$ ipython --no-banner

In [1]: import numpy as np

In [2]: np.set_printoptions(precision=3, suppress=True, linewidth=140, floatmode="fixed")

In [3]: rnd = lambda a: np.round(a, 3) + 0

In [4]: K = np.array([[1, -4, 16, -64],
   ...:     [1, -3, 9, -27],
   ...:     [1, -2, 4, -8],
   ...:     [1, -1, 1, -1],
   ...:     [1, 0, 0, 0],
   ...:     [1, 1, 1, 1]])

In [5]: T = np.stack([K, -1 * K, K[::-1]])

In [6]: print(rnd(np.linalg.norm(T, axis=(1, 2))))
[72.684 72.684 72.684]

In [7]: print((T @ K.T).shape)
(3, 6, 6)

In [8]: print(T.shape)
(3, 6, 4)

In [9]: print(np.einsum("bij,cij->bc", T, T))
[[ 5283 -5283   -70]
 [-5283  5283    70]
 [  -70    70  5283]]

In [10]: print(T.sum(axis=0))
[[  1   1   1   1]
 [  1   0   0   0]
 [  1  -1   1  -1]
 [  1  -2   4  -8]
 [  1  -3   9 -27]
 [  1  -4  16 -64]]

In [11]: rng = np.random.default_rng(0)

In [12]: lab = rng.permutation(4)

In [13]: out = K[:, lab] * rng.choice([-1, 1], 4)

In [14]: print(out)
[[-16  -1   4  64]
 [ -9  -1   3  27]
 [ -4  -1   2   8]
 [ -1  -1   1   1]
 [  0  -1   0   0]
 [ -1  -1  -1  -1]]

In [15]: left, _, Vt = np.linalg.svd(K.T @ out)

In [16]: print(rnd(left @ Vt))
[[ 0.000 -1.000  0.000  0.000]
 [ 0.000  0.000 -1.000  0.000]
 [-1.000  0.000  0.000  0.000]
 [ 0.000  0.000  0.000 -1.000]]

In [17]: print(lab)
[2 0 1 3]

In [18]: print(rnd(np.linalg.norm(out, 2) / np.linalg.norm(out)))
0.998

In [19]: print(round(np.log10(np.linalg.cond(out))))
2

In [20]: x0 = np.array([2, 2, 0, 2])

In [21]: y = K @ x0

In [22]: beta, lr = np.zeros(4), 1 / np.linalg.norm(K, 2) ** 2

In [23]: for i in range(30):
    ...:     beta -= lr * K.T @ (K @ beta - y)
    ...:     if i % 5 == 0: print(i, round(np.linalg.norm(K @ beta - y), 3))
    ...: 
0 4.948
5 4.929
10 4.91
15 4.892
20 4.873
25 4.855

In [24]: print(rnd(np.linalg.cond(K)))
67.511

In [25]: print(rnd(beta))
[ 0.000  0.164 -0.489  1.963]
